$ ipython --no-banner

In [1]: import numpy as np

In [2]: from numpy import linalg as LA

In [3]: np.set_printoptions(precision=1, suppress=True, linewidth=100)

In [4]: W0 = np.loadtxt("w.csv", delimiter=",")

In [5]: W0
Out[5]: 
array([[-0.3, -1. ,  1.6, -2.1, -2.8],
       [ 0. ,  3.5,  0.6,  1.8,  2.8],
       [-0.5, -1.3,  0. , -1.9, -2.9],
       [ 0.5,  0.7,  0.4,  0.1,  0.9],
       [-0.1, -0.9, -0.1,  0.4, -0.2],
       [-0.6, -3.3, -1.3, -0.6, -2.5],
       [ 0.8,  2. ,  1.8,  0.2,  1.3],
       [-0.9, -1.3, -0.3, -1.2, -1.8],
       [ 0. , -2.8, -1.8,  0.2, -1.2],
       [-1.7, -0.5,  1.7, -1.8, -3.9],
       [ 0. ,  1.7,  0.3,  0.6,  0.9],
       [ 0.1, -2.4,  0.4, -0.5, -2.2],
       [ 1.5,  5.4,  0.9,  2.7,  5.2],
       [ 0.1, -0.8,  0.6, -1. , -1.5],
       [ 0. ,  1.6,  0.4,  0.7,  0.8],
       [-0.2,  1.2,  0.7,  0.7,  0.6],
       [ 0.4, -6.1, -0.4, -2.8, -4.3],
       [ 2.2, -1.9, -0.6, -0.6,  0.9],
       [-0.2,  1.4, -0.5,  0.9,  1.3],
       [ 0.7, -1.6,  0.4, -2.1, -1.7],
       [-0.5, -3.1, -1.1, -1.7, -1.9],
       [ 0. ,  1.9,  0.1, -1.2,  0.4],
       [-1.2, -0.8,  1.9, -1.7, -3.6],
       [-0.5,  1.2,  1.1, -0.4, -0.9],
       [ 0.3, -0.3,  0.8, -2. , -0.9],
       [-1.2,  0.3,  1.9, -2.1, -2.7],
       [-1.2,  4.7,  2. ,  1.7,  1.4],
       [-0.4, -0.5,  0.2,  0. , -1.3]])

In [6]: Y = np.c_[W0[:, :1] @ np.array([[1]]), np.array([-3, -1, -3, -3, 3, -1, 2, -2, 1, 2, 3, 1, -3, 3, 3, -1, 1, 2, 1, -2, 1, -1, -2, 1, 0, -2, 1, 0])]

In [7]: Y
Out[7]: 
array([[-0.3, -3. ],
       [ 0. , -1. ],
       [-0.5, -3. ],
       [ 0.5, -3. ],
       [-0.1,  3. ],
       [-0.6, -1. ],
       [ 0.8,  2. ],
       [-0.9, -2. ],
       [ 0. ,  1. ],
       [-1.7,  2. ],
       [ 0. ,  3. ],
       [ 0.1,  1. ],
       [ 1.5, -3. ],
       [ 0.1,  3. ],
       [ 0. ,  3. ],
       [-0.2, -1. ],
       [ 0.4,  1. ],
       [ 2.2,  2. ],
       [-0.2,  1. ],
       [ 0.7, -2. ],
       [-0.5,  1. ],
       [ 0. , -1. ],
       [-1.2, -2. ],
       [-0.5,  1. ],
       [ 0.3,  0. ],
       [-1.2, -2. ],
       [-1.2,  1. ],
       [-0.4,  0. ]])

In [8]: LA.matrix_rank(Y)
Out[8]: np.int64(2)

In [9]: print(LA.matrix_rank(np.c_[W0, Y]))
6

In [10]: print(LA.norm(LA.qr(W0)[0].T @ Y, axis=0) ** 2 / ((Y ** 2).sum(axis=0) + 1e-12))
[1.  0.1]

In [11]: cen = W0 - W0.mean(axis=0)

In [12]: Uu, sigma, Vt = LA.svd(cen, full_matrices=False)

In [13]: np.abs(Uu[:, 0]).argmax()
Out[13]: np.int64(12)

In [14]: np.searchsorted(np.cumsum(sigma ** 2) / (sigma ** 2).sum(), 0.9) + 1
Out[14]: np.int64(2)

In [15]: (np.sign(Uu[:, 0]) == np.sign(Uu[0, 0])).astype(int)
Out[15]: array([1, 0, 1, 0, 0, 1, 0, 1, 1, 1, 0, 1, 0, 1, 0, 0, 1, 1, 0, 1, 1, 0, 1, 0, 1, 1, 0, 1])

In [16]: np.round(sigma ** 2 / (sigma ** 2).sum(), 1) + 0
Out[16]: array([0.8, 0.2, 0. , 0. , 0. ])

In [17]: LA.matrix_rank(cen)
Out[17]: np.int64(5)

In [18]: hat = W0 @ LA.solve(W0.T @ W0, W0.T)

In [19]: print(np.allclose(hat @ hat, hat))
True

In [20]: np.round(np.diag(hat), 1) + 0
Out[20]: 
array([0.1, 0.1, 0.3, 0. , 0.1, 0.2, 0.2, 0.1, 0.2, 0.2, 0. , 0.2, 0.3, 0.1, 0. , 0. , 0.3, 0.3,
       0.1, 0.2, 0.3, 0.4, 0.2, 0.1, 0.2, 0.2, 0.3, 0.1])

In [21]: round(float(np.trace(hat)), 1)
Out[21]: 5.0

In [22]: hat @ W0[:, 1]
Out[22]: 
array([-1. ,  3.5, -1.3,  0.7, -0.9, -3.3,  2. , -1.3, -2.8, -0.5,  1.7, -2.4,  5.4, -0.8,  1.6,
        1.2, -6.1, -1.9,  1.4, -1.6, -3.1,  1.9, -0.8,  1.2, -0.3,  0.3,  4.7, -0.5])

In [23]: print(np.round(LA.eigvalsh(hat), 1) + 0)
[0. 0. 0. 0. 0. 0. 0. 0. 0. 0. 0. 0. 0. 0. 0. 0. 0. 0. 0. 0. 0. 0. 0. 1. 1. 1. 1. 1.]

In [24]: X = np.load("a.npy")

In [25]: X
Out[25]: 
array([[ -5.2,  -5.3,  -3.2,  -3.2,  -6.9],
       [  2.9,   1.7,   4.9,   4.9,   3.5],
       [-14.7, -13.5, -12.7, -12.7, -19.2],
       [  4.5,   3. ,   6.5,   6.5,   5.5],
       [  2.7,   1.5,   4.7,   4.7,   3.2],
       [  6.7,   4.9,   8.7,   8.7,   8.3],
       [  2.2,   1. ,   4.2,   4.2,   2.6],
       [ -9. ,  -8.5,  -7. ,  -7. , -11.8],
       [ -1.1,  -1.8,   0.9,   0.9,  -1.6],
       [  4.8,   3.3,   6.8,   6.8,   5.9],
       [  4.8,   3.3,   6.8,   6.8,   5.9],
       [ -5.2,  -5.3,  -3.2,  -3.2,  -7. ],
       [-13.2, -12.2, -11.2, -11.2, -17.3],
       [  5.8,   4.2,   7.8,   7.8,   7.2],
       [-23.5, -21. , -21.5, -21.5, -30.5]])

In [26]: x = np.array([-1, 3, -3, 2, 1])

In [27]: X @ (2 * x)
Out[27]: 
array([-28.9,   1.2, -64.3,   7. ,   0.5,  15.1,  -1.5, -43. , -13.7,   8.2,   8.2, -29.2, -58.7,
        12. , -96.9])

In [28]: LA.norm(X @ x) <= LA.norm(X, 2) * LA.norm(x) + 1e-9
Out[28]: np.True_

In [29]: np.sign((X @ x).round(6))
Out[29]: array([-1.,  1., -1.,  1.,  1.,  1., -1., -1., -1.,  1.,  1., -1., -1.,  1., -1.])

In [30]: X @ np.ones(5)
Out[30]: 
array([ -23.8,   18. ,  -72.8,   26. ,   16.9,   37.2,   14.3,  -43.3,   -2.6,   27.6,   27.6,
        -24.1,  -65. ,   32.9, -117.9])

In [31]: X @ x
Out[31]: 
array([-14.5,   0.6, -32.2,   3.5,   0.2,   7.5,  -0.7, -21.5,  -6.8,   4.1,   4.1, -14.6, -29.4,
         6. , -48.5])

In [32]: G = np.cov(X, rowvar=False)

In [33]: np.corrcoef(X[:, 2], X[:, 4])[0, 1]
Out[33]: np.float64(1.0)

In [34]: print(np.round(LA.eigvalsh(G)[::-1], 1) + 0)
[443.   0.   0.   0.   0.]

In [35]: print(G.shape)
(5, 5)

In [36]: print(np.median(X, axis=0))
[2.2 1.  4.2 4.2 2.6]

In [37]: np.polyfit(X[:, 2], X[:, 4], 1)
Out[37]: array([ 1.3, -2.9])

In [38]: np.argwhere(np.triu(np.abs(np.corrcoef(X.T)) > 0.8, 1))
Out[38]: 
array([[0, 1],
       [0, 2],
       [0, 3],
       [0, 4],
       [1, 2],
       [1, 3],
       [1, 4],
       [2, 3],
       [2, 4],
       [3, 4]])
